% python3 -q
>>> import numpy as np
>>> np.set_printoptions(precision=1, suppress=True, linewidth=120, legacy="1.25")
>>> def tidy(a):
...     return np.round(a, 1) + 0
... 
>>> C = np.array([[0, 4, 0, 4, 0, 3], [2, 5, 1, 2, 1, 3]])
>>> arr = np.repeat(C, 28 // 2, axis=0)
>>> rng = np.random.default_rng(56)
>>> arr = arr + 0.3 * rng.normal(size=arr.shape)
>>> tidy(arr)
array([[-0.3,  4.1,  0.5,  4.3,  0.1,  3.4],
       [ 0.2,  4.6, -0.4,  4. ,  0.2,  2.8],
       [ 0. ,  3.7, -0.4,  4.4, -0.7,  2.5],
       [-0.1,  3.7,  0.3,  4.2,  0.1,  3.5],
       [ 0.4,  4.3,  0.1,  4. ,  0.3,  3.3],
       [ 0.1,  4.1,  0.2,  4.3,  0.3,  2.8],
       [-0.1,  4.2,  0. ,  4. ,  0.3,  3. ],
       [ 0.2,  3.7,  0.5,  3.8, -0.1,  3.7],
       [ 0.4,  4.1, -0.1,  3.9, -0.5,  2.8],
       [-0.8,  4.1,  0. ,  3.7,  0. ,  2.5],
       [-0.1,  4.1,  0.3,  4.1, -0.2,  2.9],
       [ 0.5,  3.4,  0.4,  3.4, -0.3,  3.2],
       [-0.1,  3.7,  0.2,  4.3, -0.2,  3.1],
       [ 0.6,  4. ,  0.1,  4.1,  0.1,  3.1],
       [ 1.9,  5.1,  0.7,  1.9,  0.8,  3. ],
       [ 2.2,  4.8,  0.9,  2.2,  0.8,  3.1],
       [ 1.7,  5.3,  1.1,  2. ,  1. ,  2.9],
       [ 2.7,  4.9,  1.3,  2.2,  1. ,  2.8],
       [ 2.3,  5.4,  1.3,  1.7,  1.1,  3. ],
       [ 2.2,  4.9,  0.7,  2.1,  0.7,  3.4],
       [ 2. ,  5.1,  1.3,  2.7,  1.2,  2.6],
       [ 1.6,  4.6,  1.1,  1.9,  1.3,  2.9],
       [ 1.7,  5.4,  1. ,  2.2,  0.8,  3.1],
       [ 2.5,  5. ,  0.8,  2.5,  1.3,  2.8],
       [ 1.6,  5.1,  1.4,  2.4,  0.9,  3.1],
       [ 2.3,  5.2,  0.8,  2. ,  1.4,  3.5],
       [ 2. ,  5.1,  1.1,  2.2,  0.5,  3.4],
       [ 2.3,  4.8,  1.3,  1.7,  0.6,  2.6]])
>>> M2 = np.c_[arr[:, :4] @ np.array([[-2, -1, -2, 0], [-1, 0, -2, 2], [-2, 0, 0, -2], [-2, -2, -1, 2]]), np.array([2, 1, 2, 1, 1, 2, 0, 2, 0, 2, 2, 0, 2, 0, 1, 0, 1, 1, 0, 1, 1, 1, 0, 2, 2, 2, 1, 1])]
>>> tidy(M2)
array([[-13.2,  -8.3, -11.9,  15.6,   2. ],
       [-12.3,  -8.3, -13.7,  18.1,   1. ],
       [-11.6,  -8.7, -11.7,  16.9,   2. ],
       [-12.4,  -8.3, -11.3,  15.2,   1. ],
       [-13.3,  -8.4, -13.4,  16.5,   1. ],
       [-13.1,  -8.7, -12.6,  16.3,   2. ],
       [-12.1,  -7.9, -12.3,  16.4,   0. ],
       [-12.7,  -7.8, -11.5,  13.9,   2. ],
       [-12.5,  -8.2, -13. ,  16.3,   0. ],
       [ -9.9,  -6.5, -10.3,  15.5,   2. ],
       [-12.7,  -8.1, -12.1,  15.9,   2. ],
       [-11.9,  -7.3, -11.3,  12.8,   0. ],
       [-12.6,  -8.5, -11.6,  15.6,   2. ],
       [-13.5,  -8.7, -13.2,  15.9,   0. ],
       [-14.1,  -5.7, -15.9,  12.6,   1. ],
       [-15.5,  -6.6, -16.2,  12.2,   0. ],
       [-15. ,  -5.7, -16.1,  12.5,   1. ],
       [-17.3,  -7.1, -17.5,  11.8,   1. ],
       [-16. ,  -5.7, -17.1,  11.6,   0. ],
       [-14.9,  -6.4, -16.3,  12.6,   1. ],
       [-17.2,  -7.4, -16.9,  13. ,   1. ],
       [-13.7,  -5.3, -14.2,  10.8,   1. ],
       [-15.3,  -6.1, -16.4,  13.2,   0. ],
       [-16.6,  -7.5, -17.5,  13.5,   2. ],
       [-16. ,  -6.4, -15.8,  12.1,   2. ],
       [-15.5,  -6.4, -17.1,  12.9,   2. ],
       [-15.8,  -6.4, -16.5,  12.4,   1. ],
       [-15.3,  -5.6, -15.8,  10.2,   1. ]])
>>> np.linalg.matrix_rank(np.c_[arr, M2])
7
>>> tidy(np.linalg.norm(np.linalg.qr(arr)[0].T @ M2, axis=0) ** 2 / ((M2 ** 2).sum(axis=0) + 1e-12))
array([1. , 1. , 1. , 1. , 0.7])
>>> tidy(np.linalg.lstsq(arr, M2[:, 0])[0])
array([-2., -1., -2., -2.,  0.,  0.])
>>> Xs = arr - arr.mean(axis=0)
>>> left, sv, Vt = np.linalg.svd(Xs, full_matrices=False)
>>> tidy(Vt[0] * np.sign(Vt[0, np.abs(Vt[0]).argmax()]))
array([ 0.6,  0.3,  0.3, -0.6,  0.3,  0. ])
>>> (np.sign(left[:, 0]) == np.sign(left[0, 0])).astype(int)
array([1, 1, 1, 1, 1, 1, 1, 1, 1, 1, 1, 1, 1, 1, 0, 0, 0, 0, 0, 0, 0, 0, 0, 0, 0, 0, 0, 0])
>>> tidy((sv ** 2).sum() ** 2 / (sv ** 4).sum())
1.3
>>> np.abs(Vt[0]).argmax()
0
>>> tidy(np.abs(Vt[-1]))
array([0.1, 0.6, 0.4, 0.3, 0.6, 0.1])
>>> tidy(sv)
array([8.8, 1.8, 1.7, 1.6, 1.3, 1.1])
>>> G = np.cov(arr, rowvar=False)
>>> tidy(np.linalg.eigvalsh(G)[::-1])
array([2.9, 0.1, 0.1, 0.1, 0.1, 0. ])
>>> tidy(np.corrcoef(arr[:, 0], arr[:, 3])[0, 1])
-0.9
>>> np.argwhere(np.triu(np.abs(np.corrcoef(arr.T)) > 0.8, 1))
array([[0, 1],
       [0, 2],
       [0, 3],
       [0, 4],
       [1, 3],
       [1, 4],
       [2, 3],
       [3, 4]])
>>> tidy(np.polyfit(arr[:, 0], arr[:, 3], 1))
array([-0.9,  4. ])
>>> M2 = np.array([[4, 5, 4, 9], [3, 4, 4, 2], [6, 3, 8, 5], [4, 6, 3, 6]])
>>> X = np.triu(M2)
>>> X
array([[4, 5, 4, 9],
       [0, 4, 4, 2],
       [0, 0, 8, 5],
       [0, 0, 0, 6]])
>>> q = X.astype(float).copy()
>>> for j in range(4):
...     q[:, j] -= q[:, :j] @ (q[:, :j].T @ q[:, j])
...     q[:, j] /= np.linalg.norm(q[:, j])
... 
>>> q.T @ X
array([[4., 5., 4., 9.],
       [0., 4., 4., 2.],
       [0., 0., 8., 5.],
       [0., 0., 0., 6.]])
>>> q
array([[1., 0., 0., 0.],
       [0., 1., 0., 0.],
       [0., 0., 1., 0.],
       [0., 0., 0., 1.]])
>>> tidy(np.abs(np.linalg.eigvals(X)).max())
8.0
>>> np.allclose(X, X.T)
False
>>> tidy(np.linalg.det(X))
768.0
>>> X @ X
array([[ 16,  40,  68, 120],
       [  0,  16,  48,  40],
       [  0,   0,  64,  70],
       [  0,   0,   0,  36]])
>>> (X + X.T) / 2
array([[4. , 2.5, 2. , 4.5],
       [2.5, 4. , 2. , 1. ],
       [2. , 2. , 8. , 2.5],
       [4.5, 1. , 2.5, 6. ]])
>>> np.trace(X)
22
>>> labels = rng.permutation(4)
>>> M2 = X[:, labels] * rng.choice([-1, 1], 4)
>>> M2
array([[ 5,  4, -4,  9],
       [ 4,  0, -4,  2],
       [ 0,  0, -8,  5],
       [ 0,  0,  0,  6]])
>>> left, _, Vt = np.linalg.svd(X.T @ M2)
>>> tidy(left @ Vt)
array([[ 0.,  1.,  0.,  0.],
       [ 1.,  0.,  0.,  0.],
       [ 0.,  0., -1.,  0.],
       [ 0.,  0.,  0.,  1.]])
>>> labels
array([1, 0, 2, 3])
>>> J = np.load("block11.npy")
>>> J
array([[ 0.6, -1.6,  0. ,  1.5,  0.9,  0.9],
       [ 0.6, -0.1,  1.8, -2.1,  0. ,  0.9],
       [-1.5,  2.1, -0.3,  0.7,  0.2,  0.2],
       [ 0. ,  0.2,  2.2,  1.1,  0.8,  0.9],
       [ 2.1, -0.2, -0.5,  0. , -1.8, -0.1],
       [ 1. ,  1.2,  0.3, -0.1,  0.2,  0.3],
       [ 0.4,  1.7, -0.4,  0.6, -0.3,  1. ],
       [ 1.8,  1.3,  0.4, -0.1,  0.5,  1.1],
       [ 2.4, -1.2,  2.1,  0.3, -2.4,  1.2],
       [ 0. , -0.6,  0.3,  0.1,  0.2, -0.2],
       [ 0. , -1.1, -0.8,  1.9,  0.5,  0.5],
       [-1.1, -0.9,  0.9,  0.9, -0.4,  0.4],
       [-0.8, -1.8, -0.1, -0.4,  0.1,  0.3],
       [-0.6, -0.9,  0.1,  0.4,  0.1,  0. ],
       [-1.4,  1.4, -2.1, -0.8,  0.3, -1. ],
       [-1.2, -0.2,  1.2,  0. , -1. , -0.2],
       [-0.8, -1.1,  0.5,  0.4,  1.3,  0. ],
       [-0.1,  1. ,  0.1,  0.5,  0.4,  0.5],
       [-0.6, -0.2, -1.5, -1.6, -0.2, -1.3],
       [ 1.4,  0.3, -1.2,  1.5, -0.3,  0.2],
       [ 1.2, -1.2,  0.3, -1.4, -1.2, -0.5],
       [ 0.1, -0.5,  1. ,  0. , -0.6,  0.3],
       [ 1.5, -0.2, -0.5, -2.2, -1.4, -1.2],
       [-0.8, -0.3,  0. ,  0.4, -0.4,  0.5],
       [ 0.4,  0.8, -0.2,  0.7, -0.2, -0.4]])
>>> q, R = np.linalg.qr(J)
>>> tidy(q @ R)
array([[ 0.6, -1.6,  0. ,  1.5,  0.9,  0.9],
       [ 0.6, -0.1,  1.8, -2.1,  0. ,  0.9],
       [-1.5,  2.1, -0.3,  0.7,  0.2,  0.2],
       [ 0. ,  0.2,  2.2,  1.1,  0.8,  0.9],
       [ 2.1, -0.2, -0.5,  0. , -1.8, -0.1],
       [ 1. ,  1.2,  0.3, -0.1,  0.2,  0.3],
       [ 0.4,  1.7, -0.4,  0.6, -0.3,  1. ],
       [ 1.8,  1.3,  0.4, -0.1,  0.5,  1.1],
       [ 2.4, -1.2,  2.1,  0.3, -2.4,  1.2],
       [ 0. , -0.6,  0.3,  0.1,  0.2, -0.2],
       [ 0. , -1.1, -0.8,  1.9,  0.5,  0.5],
       [-1.1, -0.9,  0.9,  0.9, -0.4,  0.4],
       [-0.8, -1.8, -0.1, -0.4,  0.1,  0.3],
       [-0.6, -0.9,  0.1,  0.4,  0.1,  0. ],
       [-1.4,  1.4, -2.1, -0.8,  0.3, -1. ],
       [-1.2, -0.2,  1.2,  0. , -1. , -0.2],
       [-0.8, -1.1,  0.5,  0.4,  1.3,  0. ],
       [-0.1,  1. ,  0.1,  0.5,  0.4,  0.5],
       [-0.6, -0.2, -1.5, -1.6, -0.2, -1.3],
       [ 1.4,  0.3, -1.2,  1.5, -0.3,  0.2],
       [ 1.2, -1.2,  0.3, -1.4, -1.2, -0.5],
       [ 0.1, -0.5,  1. ,  0. , -0.6,  0.3],
       [ 1.5, -0.2, -0.5, -2.2, -1.4, -1.2],
       [-0.8, -0.3,  0. ,  0.4, -0.4,  0.5],
       [ 0.4,  0.8, -0.2,  0.7, -0.2, -0.4]])
>>> tidy(q.T @ q)
array([[1., 0., 0., 0., 0., 0.],
       [0., 1., 0., 0., 0., 0.],
       [0., 0., 1., 0., 0., 0.],
       [0., 0., 0., 1., 0., 0.],
       [0., 0., 0., 0., 1., 0.],
       [0., 0., 0., 0., 0., 1.]])
>>> q.shape, R.shape
((25, 6), (6, 6))
>>> M2 = np.c_[J[:, :5] @ np.array([[4, 4, -5, -4, -4],
...     [0, 2, -1, -2, -2],
...     [5, -4, -2, 1, -2],
...     [-2, 0, -1, -3, 3],
...     [0, 3, 0, 4, -1]]), np.array([2, 0, 2, 0, 1, -2, 2, 0, -1, 2, 1, 0, 0, 2, 2, 1, 1, -2, -2, 0, 1, -2, -2, -1, 2])]
>>> tidy(M2)
array([[ -0.6,   1.9,  -2.9,  -0.1,   4.4,   2. ],
       [ 15.6,  -5. ,  -4.4,   5.9, -12.1,   0. ],
       [ -8.9,   0. ,   5.3,   0.2,   4.3,   2. ],
       [  8.8,  -6. ,  -5.7,   1.7,  -2.3,   0. ],
       [  5.9,   4.6,  -9.3, -15.7,  -5.2,   1. ],
       [  5.7,   5.8,  -6.7,  -5. ,  -7.5,  -2. ],
       [ -1.6,   5.7,  -3.5,  -8.4,  -2.1,   2. ],
       [  9.4,   9.7, -11. ,  -7.1, -11.4,   0. ],
       [ 19.5,  -8.4, -15.3, -15.6,  -8.1,  -1. ],
       [  1.3,  -1.8,  -0.1,   2. ,   0.7,   2. ],
       [ -7.8,   2.5,   0.8,  -2.3,   9. ,   1. ],
       [ -1.7, -11. ,   3.7,   2.8,   7.5,   0. ],
       [ -2.9,  -6.1,   6.4,   8.3,   5.7,   0. ],
       [ -2.7,  -4.3,   3.3,   3.5,   5.1,   2. ],
       [-14.5,   6.5,  10.6,   4.3,   4.3,   2. ],
       [  1.2, -13. ,   3.8,   2.4,   3.8,   1. ],
       [ -1.5,  -3.5,   3.7,   9.9,   4.3,   1. ],
       [ -0.9,   2.4,  -1.2,  -1.4,  -0.7,  -2. ],
       [ -6.7,   2.6,   7.8,   5.3,   1.2,  -2. ],
       [ -3.4,  10.1,  -6.4, -13.1,   1. ,   0. ],
       [  9.1,  -2.4,  -4. ,  -2.7,  -6. ,   1. ],
       [  5.4,  -6.4,  -2. ,  -0.8,  -0.8,  -2. ],
       [  7.9,   3.4,  -4.1,  -5.1,  -9.8,  -2. ],
       [ -4. ,  -5. ,   3.9,   1. ,   5.4,  -1. ],
       [ -0.8,   3.4,  -3.1,  -6.3,  -0.5,   2. ]])
>>> tidy(np.linalg.norm(M2 - J @ np.linalg.lstsq(J, M2)[0], axis=0))
array([0. , 0. , 0. , 0. , 0. , 6.8])
>>> np.linalg.matrix_rank(M2)
6
>>> np.linalg.matrix_rank(np.c_[J, M2])
7
>>> tidy(np.linalg.lstsq(J, M2[:, 0])[0])
array([ 4.,  0.,  5., -2.,  0.,  0.])
